$ python3 -q
>>> import numpy as np
>>> import numpy.linalg as la
>>> np.set_printoptions(precision=3, suppress=True, linewidth=200)
>>> def rd(a):
...     return np.round(a, 3) + 0
... 
>>> A = np.loadtxt("layer2.csv", delimiter=",")
>>> rd(A)
array([[ 1.503,  0.23 , -0.134, -0.049,  0.459,  0.182],
       [ 0.23 ,  1.173,  0.393, -0.059, -0.272,  0.489],
       [-0.134,  0.393,  1.624,  0.011, -0.216,  0.125],
       [-0.049, -0.059,  0.011,  1.985,  0.013,  0.107],
       [ 0.459, -0.272, -0.216,  0.013,  0.852,  0.544],
       [ 0.182,  0.489,  0.125,  0.107,  0.544,  0.863]])
>>> # symmetric, so the eigenvalues are real
>>> rk = la.matrix_rank(A)
>>> print(rk)
5
>>> null = la.svd(A)[2][rk:].T
>>> [int(la.matrix_rank(np.delete(A, i, axis=0))) for i in range(6)]
[5, 5, 5, 5, 5, 5]
>>> [int(la.matrix_rank(A[:, :j + 1])) for j in range(6)]
[1, 2, 3, 4, 5, 5]
>>> la.matrix_rank(A.T @ A), la.matrix_rank(A @ A.T)
(np.int64(5), np.int64(5))
>>> evals, V = la.eigh(A)
>>> rd(la.svd(A, compute_uv=False))
array([2., 2., 2., 1., 1., 0.])
>>> rd(V.T @ A @ V)
array([[0., 0., 0., 0., 0., 0.],
       [0., 1., 0., 0., 0., 0.],
       [0., 0., 1., 0., 0., 0.],
       [0., 0., 0., 2., 0., 0.],
       [0., 0., 0., 0., 2., 0.],
       [0., 0., 0., 0., 0., 2.]])
>>> rd(evals)
array([0., 1., 1., 2., 2., 2.])
>>> F = np.loadtxt("w.csv", delimiter=",")
>>> F
array([[  5.,   6.,   7.,   8.,   9.,  10.,  11.,  12.,  13.,  14.],
       [ 15.,  16.,  17.,  18.,  19.,  20.,  21.,  22.,  23.,  24.],
       [ 25.,  26.,  27.,  28.,  29.,  30.,  31.,  32.,  33.,  34.],
       [ 35.,  36.,  37.,  38.,  39.,  40.,  41.,  42.,  43.,  44.],
       [ 45.,  46.,  47.,  48.,  49.,  50.,  51.,  52.,  53.,  54.],
       [ 55.,  56.,  57.,  58.,  59.,  60.,  61.,  62.,  63.,  64.],
       [ 65.,  66.,  67.,  68.,  69.,  70.,  71.,  72.,  73.,  74.],
       [ 75.,  76.,  77.,  78.,  79.,  80.,  81.,  82.,  83.,  84.],
       [ 85.,  86.,  87.,  88.,  89.,  90.,  91.,  92.,  93.,  94.],
       [ 95.,  96.,  97.,  98.,  99., 100., 101., 102., 103., 104.]])
>>> # null space of dimension 8
>>> left, s, Vh = la.svd(F)
>>> V = Vh[:(s > 1e-8).sum()]
>>> rng = np.random.default_rng(20)
>>> x = F[9] + 4 * F[4] + rng.integers(2) * np.eye(10)[0]
>>> x
array([276., 280., 285., 290., 295., 300., 305., 310., 315., 320.])
>>> print(rd(np.diag(V.T @ V)))
[0.345 0.248 0.176 0.127 0.103 0.103 0.127 0.176 0.248 0.345]
>>> rd(la.norm(x - V.T @ V @ x))
np.float64(0.809)
>>> np.allclose(V.T @ V @ x, x)
False
>>> rk = la.matrix_rank(F)
>>> print(rk)
2
>>> null = la.svd(F)[2][rk:].T
>>> null.shape
(10, 8)
>>> [int(la.matrix_rank(F[:i])) for i in range(1, len(F) + 1)]
[1, 2, 2, 2, 2, 2, 2, 2, 2, 2]
>>> other = F / np.sqrt((F ** 2).mean(axis=1, keepdims=True))
>>> la.matrix_rank(F - F.mean(axis=1, keepdims=True))
np.int64(1)
>>> F - F.mean(axis=1, keepdims=True)
array([[-4.5, -3.5, -2.5, -1.5, -0.5,  0.5,  1.5,  2.5,  3.5,  4.5],
       [-4.5, -3.5, -2.5, -1.5, -0.5,  0.5,  1.5,  2.5,  3.5,  4.5],
       [-4.5, -3.5, -2.5, -1.5, -0.5,  0.5,  1.5,  2.5,  3.5,  4.5],
       [-4.5, -3.5, -2.5, -1.5, -0.5,  0.5,  1.5,  2.5,  3.5,  4.5],
       [-4.5, -3.5, -2.5, -1.5, -0.5,  0.5,  1.5,  2.5,  3.5,  4.5],
       [-4.5, -3.5, -2.5, -1.5, -0.5,  0.5,  1.5,  2.5,  3.5,  4.5],
       [-4.5, -3.5, -2.5, -1.5, -0.5,  0.5,  1.5,  2.5,  3.5,  4.5],
       [-4.5, -3.5, -2.5, -1.5, -0.5,  0.5,  1.5,  2.5,  3.5,  4.5],
       [-4.5, -3.5, -2.5, -1.5, -0.5,  0.5,  1.5,  2.5,  3.5,  4.5],
       [-4.5, -3.5, -2.5, -1.5, -0.5,  0.5,  1.5,  2.5,  3.5,  4.5]])
>>> rd(la.norm(other, axis=1))
array([3.162, 3.162, 3.162, 3.162, 3.162, 3.162, 3.162, 3.162, 3.162, 3.162])
>>> la.matrix_rank(other) == la.matrix_rank(F)
np.True_
>>> other = F[0, 0] * F[1:] - np.outer(F[1:, 0], F[0])
>>> other
array([[   0.,  -10.,  -20.,  -30.,  -40.,  -50.,  -60.,  -70.,  -80.,  -90.],
       [   0.,  -20.,  -40.,  -60.,  -80., -100., -120., -140., -160., -180.],
       [   0.,  -30.,  -60.,  -90., -120., -150., -180., -210., -240., -270.],
       [   0.,  -40.,  -80., -120., -160., -200., -240., -280., -320., -360.],
       [   0.,  -50., -100., -150., -200., -250., -300., -350., -400., -450.],
       [   0.,  -60., -120., -180., -240., -300., -360., -420., -480., -540.],
       [   0.,  -70., -140., -210., -280., -350., -420., -490., -560., -630.],
       [   0.,  -80., -160., -240., -320., -400., -480., -560., -640., -720.],
       [   0.,  -90., -180., -270., -360., -450., -540., -630., -720., -810.]])
>>> F[:, 0] / F[0, 0]
array([ 1.,  3.,  5.,  7.,  9., 11., 13., 15., 17., 19.])
>>> print(np.flatnonzero(~other.round(6).any(axis=1)))
[]
>>> other = np.array([[2, 0, 0, 1, 0, 1, 0, 2, 2, 2, 1, 2],
...     [0, 1, 2, 2, 2, 0, 1, 2, 1, 1, 0, 1],
...     [2, 0, 1, 1, 2, 1, 1, 2, 0, 2, 2, 2],
...     [0, 2, 0, 2, 1, 1, 1, 2, 1, 2, 1, 0],
...     [1, 0, 1, 2, 1, 2, 1, 2, 0, 2, 0, 1],
...     [2, 2, 2, 2, 0, 1, 1, 0, 0, 0, 1, 0],
...     [1, 2, 2, 2, 0, 2, 0, 0, 2, 0, 2, 1],
...     [1, 1, 2, 2, 1, 1, 2, 0, 0, 0, 0, 1],
...     [0, 2, 2, 1, 2, 1, 1, 1, 1, 0, 1, 2],
...     [0, 1, 0, 1, 0, 2, 1, 0, 2, 0, 2, 1],
...     [1, 2, 1, 0, 0, 0, 0, 2, 2, 2, 1, 0],
...     [1, 2, 2, 2, 0, 1, 0, 0, 2, 2, 1, 1]])
>>> M = other + other.T
>>> M
array([[4, 0, 2, 1, 1, 3, 1, 3, 2, 2, 2, 3],
       [0, 2, 2, 4, 2, 2, 3, 3, 3, 2, 2, 3],
       [2, 2, 2, 1, 3, 3, 3, 4, 2, 2, 3, 4],
       [1, 4, 1, 4, 3, 3, 3, 4, 2, 3, 1, 2],
       [1, 2, 3, 3, 2, 2, 1, 3, 2, 2, 0, 1],
       [3, 2, 3, 3, 2, 2, 3, 1, 1, 2, 1, 1],
       [1, 3, 3, 3, 1, 3, 0, 2, 3, 1, 2, 1],
       [3, 3, 4, 4, 3, 1, 2, 0, 1, 0, 2, 1],
       [2, 3, 2, 2, 2, 1, 3, 1, 2, 2, 3, 4],
       [2, 2, 2, 3, 2, 2, 1, 0, 2, 0, 4, 3],
       [2, 2, 3, 1, 0, 1, 2, 2, 3, 4, 2, 1],
       [3, 3, 4, 2, 1, 1, 1, 1, 4, 3, 1, 2]])
>>> # equal to its transpose
>>> x = np.array([-2, 3, -3, 2, -2, -2, 3, -3, 2, -2, -1, 3])
>>> target = M @ x
>>> target
array([-19,   9,  -8,   3, -10,  -5,  -5,   0,  12,   6,  -8,  -2])
>>> print(rd(la.solve(M, -2 * target)))
[ 4. -6.  6. -4.  4.  4. -6.  6. -4.  4.  2. -6.]
>>> rd(la.solve(M, target + M[:, 10]))
array([-2.,  3., -3.,  2., -2., -2.,  3., -3.,  2., -2.,  0.,  3.])
>>> rd(la.solve(M, target))
array([-2.,  3., -3.,  2., -2., -2.,  3., -3.,  2., -2., -1.,  3.])
>>> evals, V = la.eigh(M)
>>> rd(la.svd(M, compute_uv=False))
array([25.823,  6.217,  5.625,  5.6  ,  3.956,  3.906,  2.101,  1.963,  1.773,  0.813,  0.526,  0.498])
>>> evals.sum(), np.trace(M)
(np.float64(22.0), np.int64(22))
>>> np.unique(evals.round(6) + 0, return_counts=True)[1]
array([1, 1, 1, 1, 1, 1, 1, 1, 1, 1, 1, 1])
>>> rd(evals)
array([-6.217, -5.6  , -3.956, -2.101, -0.526,  0.498,  0.813,  1.773,  1.963,  3.906,  5.625, 25.823])
>>> np.abs(V[:, -1]).round(6).argmax()
np.int64(3)
>>> print(rd(la.eigvalsh(M + 4 * np.eye(12))))
[-2.217 -1.6    0.044  1.899  3.474  4.498  4.813  5.773  5.963  7.906  9.625 29.823]
>>> rd(V.T @ V)
array([[1., 0., 0., 0., 0., 0., 0., 0., 0., 0., 0., 0.],
       [0., 1., 0., 0., 0., 0., 0., 0., 0., 0., 0., 0.],
       [0., 0., 1., 0., 0., 0., 0., 0., 0., 0., 0., 0.],
       [0., 0., 0., 1., 0., 0., 0., 0., 0., 0., 0., 0.],
       [0., 0., 0., 0., 1., 0., 0., 0., 0., 0., 0., 0.],
       [0., 0., 0., 0., 0., 1., 0., 0., 0., 0., 0., 0.],
       [0., 0., 0., 0., 0., 0., 1., 0., 0., 0., 0., 0.],
       [0., 0., 0., 0., 0., 0., 0., 1., 0., 0., 0., 0.],
       [0., 0., 0., 0., 0., 0., 0., 0., 1., 0., 0., 0.],
       [0., 0., 0., 0., 0., 0., 0., 0., 0., 1., 0., 0.],
       [0., 0., 0., 0., 0., 0., 0., 0., 0., 0., 1., 0.],
       [0., 0., 0., 0., 0., 0., 0., 0., 0., 0., 0., 1.]])
>>> evals, V = la.eigh(M)
>>> x = np.array([1, -2, 3, 2, 0, 1, -3, -3, 2, -3, 1, -1])
>>> rd(x @ M @ x / (x @ x)), rd(evals[0]), rd(evals[-1])
(np.float64(-4.231), np.float64(-6.217), np.float64(25.823))
>>> np.abs(M).sum(axis=1).max(), rd(np.abs(evals).max())
(np.int64(31), np.float64(25.823))
>>> lab = rng.permutation(12)
>>> lab
array([ 9,  8,  4,  0,  6, 10,  3,  7,  2,  1,  5, 11])
>>> other = M[lab][:, lab]
>>> np.trace(other)
np.int64(22)
>>> np.diag(other)
array([0, 2, 2, 4, 0, 2, 4, 0, 2, 2, 2, 2])
>>> rd(la.det(other)), rd(la.det(M[lab]))
(np.float64(-121684.0), np.float64(-121684.0))
>>> K = np.load("m.npy")
>>> rd(K)
array([[ 0.063, -0.089, -0.013,  0.038,  0.089,  0.038,  0.114, -0.013, -0.14 , -0.089],
       [-0.089,  0.124,  0.018, -0.053, -0.124, -0.053, -0.16 ,  0.018,  0.195,  0.124],
       [-0.013,  0.018,  0.003, -0.008, -0.018, -0.008, -0.023,  0.003,  0.028,  0.018],
       [ 0.038, -0.053, -0.008,  0.023,  0.053,  0.023,  0.069, -0.008, -0.084, -0.053],
       [ 0.089, -0.124, -0.018,  0.053,  0.124,  0.053,  0.16 , -0.018, -0.195, -0.124],
       [ 0.038, -0.053, -0.008,  0.023,  0.053,  0.023,  0.069, -0.008, -0.084, -0.053],
       [ 0.114, -0.16 , -0.023,  0.069,  0.16 ,  0.069,  0.206, -0.023, -0.251, -0.16 ],
       [-0.013,  0.018,  0.003, -0.008, -0.018, -0.008, -0.023,  0.003,  0.028,  0.018],
       [-0.14 ,  0.195,  0.028, -0.084, -0.195, -0.084, -0.251,  0.028,  0.307,  0.195],
       [-0.089,  0.124,  0.018, -0.053, -0.124, -0.053, -0.16 ,  0.018,  0.195,  0.124]])
>>> u, r1 = K[0], K[9]
>>> print(rd(u @ r1))
-0.089
>>> pr = (u @ r1) / (u @ u) * u
>>> print(rd((r1 - pr) @ u))
0.0
>>> rd(pr)
array([-0.089,  0.124,  0.018, -0.053, -0.124, -0.053, -0.16 ,  0.018,  0.195,  0.124])
>>> rd(la.norm(u + r1) ** 2 + la.norm(u - r1) ** 2)
np.float64(0.376)
>>> rd(r1 - pr)
array([0., 0., 0., 0., 0., 0., 0., 0., 0., 0.])
>>> rd(np.outer(u, r1))
array([[-0.006,  0.008,  0.001, -0.003, -0.008, -0.003, -0.01 ,  0.001,  0.012,  0.008],
       [ 0.008, -0.011, -0.002,  0.005,  0.011,  0.005,  0.014, -0.002, -0.017, -0.011],
       [ 0.001, -0.002,  0.   ,  0.001,  0.002,  0.001,  0.002,  0.   , -0.002, -0.002],
       [-0.003,  0.005,  0.001, -0.002, -0.005, -0.002, -0.006,  0.001,  0.007,  0.005],
       [-0.008,  0.011,  0.002, -0.005, -0.011, -0.005, -0.014,  0.002,  0.017,  0.011],
       [-0.003,  0.005,  0.001, -0.002, -0.005, -0.002, -0.006,  0.001,  0.007,  0.005],
       [-0.01 ,  0.014,  0.002, -0.006, -0.014, -0.006, -0.018,  0.002,  0.022,  0.014],
       [ 0.001, -0.002,  0.   ,  0.001,  0.002,  0.001,  0.002,  0.   , -0.002, -0.002],
       [ 0.012, -0.017, -0.002,  0.007,  0.017,  0.007,  0.022, -0.002, -0.027, -0.017],
       [ 0.008, -0.011, -0.002,  0.005,  0.011,  0.005,  0.014, -0.002, -0.017, -0.011]])
